% python3 -q
>>> import numpy as np
>>> np.set_printoptions(suppress=True, linewidth=200)
>>> def rnd(a):
...     return np.round(a, 3) + 0
... 
>>> X = np.load("run14.npy")
>>> X
array([[ -1.313,  -7.269,  -3.062,   1.946,   4.471, -12.98 ,  -5.261,   1.434,   2.814,   1.706],
       [ -9.752,  -4.629,   4.651,  11.077,   7.895,  -7.57 ,  10.579,  -2.198,   6.288,  11.965],
       [ -5.049,   1.535,   4.232,   5.895,   1.908,   3.405,   9.185,  -2.237,   2.269,   6.731],
       [  6.004,   5.178,  -1.48 ,  -6.513,  -6.663,   9.716,  -3.948,  -0.269,  -4.743,  -7.891],
       [  2.281,  -5.562,  -4.074,  -2.373,   1.072,  -9.893,  -9.291,   1.69 ,  -0.073,  -2.903],
       [  5.707,  -1.864,  -5.32 ,  -7.006,  -2.307,  -3.949, -12.107,   2.214,  -3.325,  -7.411],
       [ -1.895,   2.463,   2.134,   2.885,   0.424,   4.447,   6.381,  -0.833,   0.944,   2.698],
       [-12.144,  -3.614,   7.519,  14.339,   9.319,  -5.161,  15.585,  -2.809,   7.833,  15.398],
       [ -2.278,  -6.455,  -2.002,   2.399,   5.166, -12.665,  -2.426,   0.566,   3.502,   3.969],
       [ -3.724,  -5.282,  -0.365,   4.347,   4.994,  -8.89 ,   1.212,  -0.024,   3.151,   4.854],
       [  7.534,   0.641,  -4.737,  -8.38 ,  -4.813,   1.269, -10.864,   1.638,  -4.096,  -9.029],
       [  0.291,   1.426,   1.138,  -0.075,  -0.878,   3.253,   1.251,  -0.165,  -0.891,  -0.31 ],
       [  8.3  ,   4.871,  -3.71 ,  -9.766,  -7.36 ,   7.766,  -8.901,   1.16 ,  -6.627, -11.765],
       [  7.479,   0.098,  -4.633,  -7.794,  -4.751,   0.751, -11.114,   1.938,  -4.545,  -9.422],
       [  3.359,  -2.686,  -3.863,  -4.516,  -0.299,  -5.023,  -8.98 ,   1.692,  -1.146,  -4.509],
       [ -0.344,   6.426,   3.464,   0.697,  -3.743,  11.018,   6.274,  -1.006,  -1.727,  -0.213],
       [  4.29 ,  -1.908,  -3.856,  -5.69 ,  -2.239,  -3.19 ,  -9.359,   2.266,  -2.557,  -5.691],
       [ -5.093,  -1.639,   3.207,   5.431,   3.448,  -2.301,   6.097,  -1.089,   3.147,   6.222],
       [ -4.604,  -5.405,   0.667,   5.955,   6.364, -10.808,   1.592,   0.44 ,   4.43 ,   6.633],
       [  5.081,   4.836,  -0.672,  -5.753,  -5.333,   7.683,  -2.996,   0.614,  -4.189,  -6.549],
       [  3.749,   3.796,  -1.11 ,  -4.736,  -3.696,   6.302,  -2.527,  -0.074,  -3.038,  -4.765],
       [  9.607,   2.697,  -5.749, -10.909,  -7.45 ,   4.19 , -12.319,   2.155,  -6.421, -12.257],
       [ -2.996,  -3.223,   0.878,   3.988,   3.578,  -5.807,   2.656,  -0.095,   2.532,   5.22 ],
       [  8.673,   0.229,  -5.813,  -9.809,  -4.849,   0.108, -13.084,   2.084,  -5.307, -11.075],
       [  3.567,   3.341,  -1.275,  -4.563,  -3.641,   5.998,  -2.224,   0.73 ,  -2.79 ,  -4.96 ],
       [ -1.877,  -5.026,  -2.328,   1.841,   3.364, -10.167,  -3.542,   0.821,   1.928,   2.033],
       [  1.342,   7.605,   3.398,  -1.513,  -4.409,  13.406,   5.427,  -1.297,  -2.537,  -1.627],
       [ -6.17 ,  -2.518,   3.15 ,   6.967,   4.927,  -4.765,   7.286,  -0.747,   4.196,   7.675],
       [ -1.141,  -5.824,  -2.138,   1.764,   3.022, -10.516,  -3.749,   0.688,   2.263,   1.918],
       [-10.709,  -4.048,   5.833,  13.303,   8.488,  -6.764,  13.19 ,  -1.936,   7.796,  14.126],
       [-11.465,  -4.043,   5.931,  12.697,   8.648,  -6.801,  13.448,  -2.278,   7.9  ,  14.011],
       [  0.15 ,   1.286,   0.905,  -0.082,  -0.557,   2.976,   1.589,   0.351,  -0.355,   0.264],
       [ -0.757,   1.768,   2.095,   1.276,   0.452,   3.608,   3.756,  -1.189,   0.067,   1.722],
       [  9.898,   4.259,  -4.16 , -11.859,  -7.74 ,   7.85 , -10.939,   1.928,  -7.141, -12.725],
       [  6.875,   0.593,  -4.854,  -8.323,  -4.444,   0.561, -11.095,   1.345,  -4.722,  -9.509]])
>>> Z = X[[18, 34]].astype(float)
>>> for _ in range(6):
...     labels = np.linalg.norm(X[:, None] - Z, axis=-1).argmin(axis=1)
...     Z = np.array([X[labels == j].mean(axis=0) for j in range(2)])
... 
>>> labels
array([0, 0, 0, 1, 1, 1, 0, 0, 0, 0, 1, 1, 1, 1, 1, 1, 1, 0, 0, 1, 1, 1, 0, 1, 1, 0, 1, 0, 0, 0, 0, 1, 0, 1, 1])
>>> np.bincount(labels)
array([16, 19])
>>> np.abs(Z[1] - Z[0]).argmax()
np.int64(9)
>>> cen = (X - X.mean(axis=0)) / X.std(axis=0)
>>> rnd(cen.std(axis=0))
array([1., 1., 1., 1., 1., 1., 1., 1., 1., 1.])
>>> b = np.linalg.lstsq(np.delete(cen, 8, axis=1), cen[:, 8])[0]
>>> rnd(b)
array([-0.057, -0.062, -0.121,  0.206,  0.192, -0.092,  0.173,  0.027,  0.426])
>>> np.abs(b).argmax()
np.int64(8)
>>> mat = np.loadtxt("x.csv", delimiter=",")
>>> rnd(mat)
array([[-0.939,  0.352,  0.043, -0.457,  0.643, -0.173,  0.986, -0.269,  0.654, -0.205],
       [ 0.352, -0.115, -0.295,  1.193, -0.366, -1.131,  0.458, -0.776, -0.209, -0.088],
       [ 0.043, -0.295,  0.321,  0.047,  0.676, -0.305, -0.699, -0.913,  0.611, -0.536],
       [-0.457,  1.193,  0.047, -1.066,  0.399, -0.569,  0.206, -0.158, -0.522,  0.728],
       [ 0.643, -0.366,  0.676,  0.399, -0.747,  0.702, -0.472, -0.247,  0.305, -0.317],
       [-0.173, -1.131, -0.305, -0.569,  0.702,  0.061, -0.325, -0.188, -0.853,  0.486],
       [ 0.986,  0.458, -0.699,  0.206, -0.472, -0.325, -1.619,  0.335,  0.225,  0.03 ],
       [-0.269, -0.776, -0.913, -0.158, -0.247, -0.188,  0.335, -1.504,  0.986,  0.289],
       [ 0.654, -0.209,  0.611, -0.522,  0.305, -0.853,  0.225,  0.986, -0.994, -0.526],
       [-0.205, -0.088, -0.536,  0.728, -0.317,  0.486,  0.03 ,  0.289, -0.526,  0.601]])
>>> r = np.linalg.matrix_rank(mat)
>>> r
np.int64(8)
>>> ns = np.linalg.svd(mat)[2][r:].T
>>> [int(np.linalg.matrix_rank(mat[:i])) for i in range(1, len(mat) + 1)]
[1, 2, 3, 4, 5, 6, 7, 8, 8, 8]
>>> rnd(mat @ ns)
array([[0., 0.],
       [0., 0.],
       [0., 0.],
       [0., 0.],
       [0., 0.],
       [0., 0.],
       [0., 0.],
       [0., 0.],
       [0., 0.],
       [0., 0.]])
>>> ns.shape
(10, 2)
>>> np.unravel_index(np.abs(mat).argmax(), mat.shape)
(np.int64(6), np.int64(6))
>>> np.linalg.matrix_rank(mat)
np.int64(8)
>>> rnd(np.abs(mat).max())
np.float64(1.619)
>>> np.zeros(10, 10)
Traceback (most recent call last):
  File "<python-input-26>", line 1, in <module>
    np.zeros(10, 10)
    ~~~~~~~~^^^^^^^^
TypeError: Cannot interpret '10' as a data type
>>> rnd(mat @ np.linalg.pinv(mat) @ mat)
array([[-0.939,  0.352,  0.043, -0.457,  0.643, -0.173,  0.986, -0.269,  0.654, -0.205],
       [ 0.352, -0.115, -0.295,  1.193, -0.366, -1.131,  0.458, -0.776, -0.209, -0.088],
       [ 0.043, -0.295,  0.321,  0.047,  0.676, -0.305, -0.699, -0.913,  0.611, -0.536],
       [-0.457,  1.193,  0.047, -1.066,  0.399, -0.569,  0.206, -0.158, -0.522,  0.728],
       [ 0.643, -0.366,  0.676,  0.399, -0.747,  0.702, -0.472, -0.247,  0.305, -0.317],
       [-0.173, -1.131, -0.305, -0.569,  0.702,  0.061, -0.325, -0.188, -0.853,  0.486],
       [ 0.986,  0.458, -0.699,  0.206, -0.472, -0.325, -1.619,  0.335,  0.225,  0.03 ],
       [-0.269, -0.776, -0.913, -0.158, -0.247, -0.188,  0.335, -1.504,  0.986,  0.289],
       [ 0.654, -0.209,  0.611, -0.522,  0.305, -0.853,  0.225,  0.986, -0.994, -0.526],
       [-0.205, -0.088, -0.536,  0.728, -0.317,  0.486,  0.03 ,  0.289, -0.526,  0.601]])
>>> rnd(np.trace(np.linalg.pinv(mat) @ mat))
np.float64(8.0)
>>> J = np.array([[-0.6, -0.2, 0.9, -0.2, -0.4],
...     [0.8, -1.0, 0.7, 0.1, -1.3],
...     [1.0, 1.2, -0.4, -1.2, -0.5],
...     [-0.4, -1.0, 0.0, -2.4, -1.6],
...     [0.7, -1.1, 1.3, 0.8, 0.5],
...     [-0.9, 1.4, 0.7, -0.8, 0.9],
...     [-1.0, 1.1, -0.3, 0.2, -2.1],
...     [0.1, -0.1, 1.1, 0.1, 0.3],
...     [-0.5, 0.5, 0.0, 0.2, 0.2],
...     [-0.8, -0.1, -1.5, 1.6, 0.4],
...     [1.7, -1.8, -0.8, -2.1, 1.2],
...     [-1.7, 0.7, -0.2, 0.5, 0.6],
...     [-0.7, 0.0, 2.8, -1.0, 0.2],
...     [-1.4, 1.1, -1.7, 0.1, -0.6],
...     [0.0, 0.4, -1.0, -0.9, -0.7],
...     [0.1, 0.6, 0.6, -0.6, 0.9]])
>>> J[12] *= 20
>>> J
array([[ -0.6,  -0.2,   0.9,  -0.2,  -0.4],
       [  0.8,  -1. ,   0.7,   0.1,  -1.3],
       [  1. ,   1.2,  -0.4,  -1.2,  -0.5],
       [ -0.4,  -1. ,   0. ,  -2.4,  -1.6],
       [  0.7,  -1.1,   1.3,   0.8,   0.5],
       [ -0.9,   1.4,   0.7,  -0.8,   0.9],
       [ -1. ,   1.1,  -0.3,   0.2,  -2.1],
       [  0.1,  -0.1,   1.1,   0.1,   0.3],
       [ -0.5,   0.5,   0. ,   0.2,   0.2],
       [ -0.8,  -0.1,  -1.5,   1.6,   0.4],
       [  1.7,  -1.8,  -0.8,  -2.1,   1.2],
       [ -1.7,   0.7,  -0.2,   0.5,   0.6],
       [-14. ,   0. ,  56. , -20. ,   4. ],
       [ -1.4,   1.1,  -1.7,   0.1,  -0.6],
       [  0. ,   0.4,  -1. ,  -0.9,  -0.7],
       [  0.1,   0.6,   0.6,  -0.6,   0.9]])
>>> x = np.array([-2, -8, -7, -3, 9])
>>> y = J @ x
>>> rnd(np.linalg.solve(J.T @ J, J.T @ y))
array([-2., -8., -7., -3.,  9.])
>>> rnd(np.linalg.lstsq(J, y)[0])
array([-2., -8., -7., -3.,  9.])
>>> rnd(y)
array([  -6.5,  -10.5,   -9.7,    1.6,    0.4,   -3.8,  -24.2,   -4.7,   -1.8,   11.7,   33.7,    3.1, -268. ,    0.2,    0.2,    0.7])
>>> rnd(np.linalg.pinv(J) @ J)
array([[1., 0., 0., 0., 0.],
       [0., 1., 0., 0., 0.],
       [0., 0., 1., 0., 0.],
       [0., 0., 0., 1., 0.],
       [0., 0., 0., 0., 1.]])
>>> rng = np.random.default_rng(4)
>>> y = y + 0.1 * rng.normal(size=16)
>>> rnd(y)
array([  -6.565,  -10.517,   -9.534,    1.666,    0.236,   -3.801,  -24.262,   -4.685,   -1.961,   11.724,   33.724,    3.258, -267.968,    0.251,    0.051,    0.925])
>>> b, *_ = np.linalg.lstsq(J, y)
>>> rnd(b)
array([-2.002, -7.966, -7.015, -3.035,  9.032])
>>> rnd(J.T @ (y - J @ b))
array([0., 0., 0., 0., 0.])
>>> rnd(np.linalg.norm(y - J @ b))
np.float64(0.392)
>>> other = np.c_[J[:, :3] @ np.array([[9, -8, 1], [-9, -7, 6], [5, 1, 3]]), np.array([-1, -1, 3, 5, 5, -1, -2, 1, 2, -5, 5, -1, 4, 0, 3, 3])]
>>> rnd(other)
array([[  0.9,   7.1,   0.9,  -1. ],
       [ 19.7,   1.3,  -3.1,  -1. ],
       [ -3.8, -16.8,   7. ,   3. ],
       [  5.4,  10.2,  -6.4,   5. ],
       [ 22.7,   3.4,  -2. ,   5. ],
       [-17.2,  -1.9,   9.6,  -1. ],
       [-20.4,   0. ,   4.7,  -2. ],
       [  7.3,   1. ,   2.8,   1. ],
       [ -9. ,   0.5,   2.5,   2. ],
       [-13.8,   5.6,  -5.9,  -5. ],
       [ 27.5,  -1.8, -11.5,   5. ],
       [-22.6,   8.5,   1.9,  -1. ],
       [154. , 168. , 154. ,   4. ],
       [-31. ,   1.8,   0.1,   0. ],
       [ -8.6,  -3.8,  -0.6,   3. ],
       [ -1.5,  -4.4,   5.5,   3. ]])
>>> np.linalg.matrix_rank(other)
np.int64(4)
>>> rnd(np.linalg.norm(np.linalg.qr(J)[0].T @ other, axis=0) ** 2 / ((other ** 2).sum(axis=0) + 1e-12))
array([1.   , 1.   , 1.   , 0.593])
>>> gram = np.cov(J, rowvar=False)
>>> gram.shape
(5, 5)
>>> rnd(J.std(axis=0))
array([ 3.457,  0.915, 13.593,  4.868,  1.362])
>>> rnd(np.polyfit(J[:, 2], J[:, 4], 1))
array([ 0.074, -0.145])
>>> np.argsort(-J.std(axis=0).round(6), kind="stable")
array([2, 3, 0, 4, 1])
